$ python3 -q
>>> import numpy as np
>>> import numpy.linalg as la
>>> np.set_printoptions(precision=2, suppress=True, linewidth=120)
>>> rd = lambda a: np.round(a, 2) + 0
>>> arr = np.array([[4, 0, 2, 3, 4, 1, 1],
...     [5, 4, 2, 2, 3, 5, 4],
...     [3, 3, 2, 1, 3, 5, 3],
...     [3, 0, 1, 3, 1, 0, 5],
...     [4, 2, 0, 4, 3, 2, 5],
...     [5, 5, 0, 1, 0, 2, 4],
...     [1, 0, 0, 5, 5, 5, 4],
...     [3, 4, 5, 4, 4, 5, 0],
...     [0, 2, 0, 2, 0, 5, 1]])
>>> print(arr)
[[4 0 2 3 4 1 1]
 [5 4 2 2 3 5 4]
 [3 3 2 1 3 5 3]
 [3 0 1 3 1 0 5]
 [4 2 0 4 3 2 5]
 [5 5 0 1 0 2 4]
 [1 0 0 5 5 5 4]
 [3 4 5 4 4 5 0]
 [0 2 0 2 0 5 1]]
>>> out = np.array([[1, 9, 5],
...     [-1, -2, 4],
...     [1, -7, 1],
...     [-3, -6, 1],
...     [1, -6, -8],
...     [1, 9, 4],
...     [-2, 3, 4]])
>>> print(la.matrix_rank(arr @ out))
3
>>> print(np.einsum("ij->j", arr))
[28 20 12 25 23 30 27]
>>> F = np.array([[-3, -3, -3, -3, -3, -3, -3, -3],
...     [-3, -6, -6, -6, -6, -6, -6, -6],
...     [-3, -6, -9, -9, -9, -9, -9, -9],
...     [-3, -6, -9, -12, -12, -12, -12, -12],
...     [-3, -6, -9, -12, -15, -15, -15, -15],
...     [-3, -6, -9, -12, -15, -18, -18, -18],
...     [-3, -6, -9, -12, -15, -18, -21, -21],
...     [-3, -6, -9, -12, -15, -18, -21, -24]])
>>> print(F)
[[ -3  -3  -3  -3  -3  -3  -3  -3]
 [ -3  -6  -6  -6  -6  -6  -6  -6]
 [ -3  -6  -9  -9  -9  -9  -9  -9]
 [ -3  -6  -9 -12 -12 -12 -12 -12]
 [ -3  -6  -9 -12 -15 -15 -15 -15]
 [ -3  -6  -9 -12 -15 -18 -18 -18]
 [ -3  -6  -9 -12 -15 -18 -21 -21]
 [ -3  -6  -9 -12 -15 -18 -21 -24]]
>>> cov = F.T @ F
>>> print(rd(la.eigvalsh(cov)[::-1]))
[7760.89  100.29   14.25    4.26    1.89    1.08    0.74    0.6 ]
>>> print(cov)
[[  72  135  189  234  270  297  315  324]
 [ 135  261  369  459  531  585  621  639]
 [ 189  369  531  666  774  855  909  936]
 [ 234  459  666  846  990 1098 1170 1206]
 [ 270  531  774  990 1170 1305 1395 1440]
 [ 297  585  855 1098 1305 1467 1575 1629]
 [ 315  621  909 1170 1395 1575 1701 1764]
 [ 324  639  936 1206 1440 1629 1764 1836]]
>>> print(np.allclose(cov, cov.T))
True
>>> print(la.matrix_rank(cov))
8
>>> K = np.loadtxt("w.csv", delimiter=",")
>>> print(K)
[[12. -9. -6.  0. -6.  3.]
 [-9. 12.  6.  0.  6. -3.]
 [-6.  6.  7.  0.  4. -2.]
 [ 0.  0.  0.  3.  0.  0.]
 [-6.  6.  4.  0.  7. -2.]
 [ 3. -3. -2.  0. -2.  4.]]
>>> out = K[0, 0] * K[1:] - np.outer(K[1:, 0], K[0])
>>> print(out)
[[ 0. 63. 18.  0. 18. -9.]
 [ 0. 18. 48.  0. 12. -6.]
 [ 0.  0.  0. 36.  0.  0.]
 [ 0. 18. 12.  0. 48. -6.]
 [ 0. -9. -6.  0. -6. 39.]]
>>> print(la.matrix_rank(out), la.matrix_rank(K))
5 6
>>> print(K[:, 0] / K[0, 0])
[ 1.   -0.75 -0.5   0.   -0.5   0.25]
>>> print(np.flatnonzero(~out.round(6).any(axis=1)))
[]
>>> rng = np.random.default_rng(5477)
>>> lab = rng.permutation(6)
>>> out = K[:, lab] * rng.choice([-1, 1], 6)
>>> print(out)
[[-12.   6.  -3.  -6.   0.   9.]
 [  9.  -6.   3.   6.   0. -12.]
 [  6.  -4.   2.   7.   0.  -6.]
 [ -0.  -0.  -0.   0.   3.  -0.]
 [  6.  -7.   2.   4.   0.  -6.]
 [ -3.   2.  -4.  -2.   0.   3.]]
>>> Uu, _, VT = la.svd(K.T @ out)
>>> print(rd(Uu @ VT))
[[-1.  0.  0.  0.  0.  0.]
 [ 0.  0.  0.  0.  0. -1.]
 [ 0.  0.  0.  1.  0.  0.]
 [ 0.  0.  0.  0.  1.  0.]
 [ 0. -1.  0.  0.  0.  0.]
 [ 0.  0. -1.  0.  0.  0.]]
>>> print(lab)
[0 4 5 2 3 1]
>>> X = np.loadtxt("sample0.csv", delimiter=",")
>>> print(rd(X))
[[-1.31  3.93 -9.12  0.24]
 [-1.15  3.89 -8.43  0.29]
 [-0.75  3.71 -6.54  0.37]
 [-0.58  3.59 -5.65  0.38]
 [-0.44  3.45 -4.85  0.38]
 [-0.25  3.18 -3.69  0.35]
 [-0.23  3.14 -3.56  0.34]
 [-0.07  2.72 -2.31  0.23]
 [-0.06  2.66 -2.17  0.21]
 [-0.01  2.22 -1.32  0.07]
 [-0.04  1.34 -0.34 -0.21]
 [-0.08  1.01 -0.14 -0.3 ]
 [-0.13  0.6   0.01 -0.38]
 [-0.14  0.15  0.03 -0.32]
 [-0.06  0.01  0.   -0.12]
 [ 1.22  0.97  0.57  2.02]
 [ 1.83  1.61  1.02  2.93]
 [ 2.37  2.18  1.47  3.71]
 [ 3.49  3.42  2.5   5.29]
 [ 4.41  4.46  3.41  6.56]
 [ 6.91  7.31  6.12  9.91]
 [ 9.02  9.72  8.58 12.67]
 [13.29 14.61 13.85 18.11]
 [14.09 15.53 14.88 19.12]
 [16.67 18.48 18.24 22.35]]
>>> print(la.cond(X) > 100)
True
>>> print([round(float(x), 2) for x in la.svd(X, compute_uv=False)[:3]])
[65.14, 19.72, 3.36]
>>> print(rd(la.norm(X, 2) / la.norm(X)))
0.96
